$ python -q
>>> import numpy as np
>>> np.set_printoptions(precision=2, suppress=True, linewidth=120)
>>> m1 = np.load("w.npy")
>>> m1
array([[-1, -1,  1, -1,  1, -1, -1],
       [ 2,  2, -2,  2, -1, -2,  1],
       [ 1,  0,  1,  2, -2,  0, -1],
       [ 1,  1, -2,  0,  2,  1,  1],
       [ 7,  7, -7,  7, -3, -9,  3]])
>>> left, sv, Vt = np.linalg.svd(m1)
>>> print(sv.round(2) + 0)
[17.91  4.19  2.7   1.12  0.  ]
>>> out = left[:, :4] @ np.diag(sv[:4]) @ Vt[:4]
>>> round(float(np.linalg.norm(m1 - out, 2)), 2), round(float(sv[4]), 2)
(0.0, 0.0)
>>> print(out.round(2) + 0)
[[-1. -1.  1. -1.  1. -1. -1.]
 [ 2.  2. -2.  2. -1. -2.  1.]
 [ 1.  0.  1.  2. -2.  0. -1.]
 [ 1.  1. -2.  0.  2.  1.  1.]
 [ 7.  7. -7.  7. -3. -9.  3.]]
>>> round(np.linalg.norm(m1 - out) / np.linalg.norm(m1), 2)
np.float64(0.0)
>>> np.linalg.matrix_rank(m1, rtol=0.05)
np.int64(4)
>>> f = np.array([0, -3, 0])
>>> np.convolve(m1[0], f)
array([ 0,  3,  3, -3,  3, -3,  3,  3,  0])
>>> np.abs(np.diag(np.linalg.qr(m1)[1])) > 1e-9
array([ True,  True,  True, False,  True])
>>> round(float(np.trace(np.linalg.pinv(m1) @ m1)), 2)
4.0
>>> np.round(m1 @ np.linalg.pinv(m1) @ m1, 2) + 0
array([[-1., -1.,  1., -1.,  1., -1., -1.],
       [ 2.,  2., -2.,  2., -1., -2.,  1.],
       [ 1.,  0.,  1.,  2., -2.,  0., -1.],
       [ 1.,  1., -2.,  0.,  2.,  1.,  1.],
       [ 7.,  7., -7.,  7., -3., -9.,  3.]])
>>> np.linalg.lstsq(m1[:-1].T, m1[-1])[2]
np.int32(4)
>>> f, r1 = m1[3], m1[0]
>>> f @ r1
np.int64(-4)
>>> p = (f @ r1) / (f @ f) * f
>>> round(np.linalg.norm(f + r1) ** 2 + np.linalg.norm(f - r1) ** 2, 2)
np.float64(38.0)
>>> np.round((r1 - p) @ f, 2)
np.float64(-0.0)
>>> r1 - p
array([-0.67, -0.67,  0.33, -1.  ,  1.67, -0.67, -0.67])
>>> A = np.array([[5, 0, 0],
...     [-3, 1, -3],
...     [-4, -5, 5],
...     [-4, -2, -2],
...     [-2, 1, -2],
...     [3, -2, -4],
...     [-5, -5, 5],
...     [0, 2, 3],
...     [1, 4, 2]])
>>> A[-1] = A[0] + 3 * A[1]
>>> A
array([[ 5,  0,  0],
       [-3,  1, -3],
       [-4, -5,  5],
       [-4, -2, -2],
       [-2,  1, -2],
       [ 3, -2, -4],
       [-5, -5,  5],
       [ 0,  2,  3],
       [-4,  3, -9]])
>>> out = A[0, 0] * A[1:] - np.outer(A[1:, 0], A[0])
>>> out
array([[  0,   5, -15],
       [  0, -25,  25],
       [  0, -10, -10],
       [  0,   5, -10],
       [  0, -10, -20],
       [  0, -25,  25],
       [  0,  10,  15],
       [  0,  15, -45]])
>>> np.flatnonzero(~out.round(6).any(axis=1))
array([], dtype=int64)
>>> w1 = np.array([[1, 4, 1],
...     [-5, 0, -4],
...     [-4, 1, -3],
...     [3, 1, -5],
...     [-5, -2, -4],
...     [-2, -5, -2],
...     [-4, 4, -2]])
>>> beta = np.array([2, -2, -2])
>>> H = np.maximum(m1 @ w1 + beta, 0)
>>> (H > 0).mean(axis=0)
array([0.6, 0.6, 0.2])
>>> C = np.array([[3, -1, 6], [7, 1, 5], [7, -6, 9]])
>>> H @ C
array([[ 21, -18,  27],
       [193,   9, 188],
       [ 92, -14, 139],
       [  0,   0,   0],
       [755,  45, 709]])
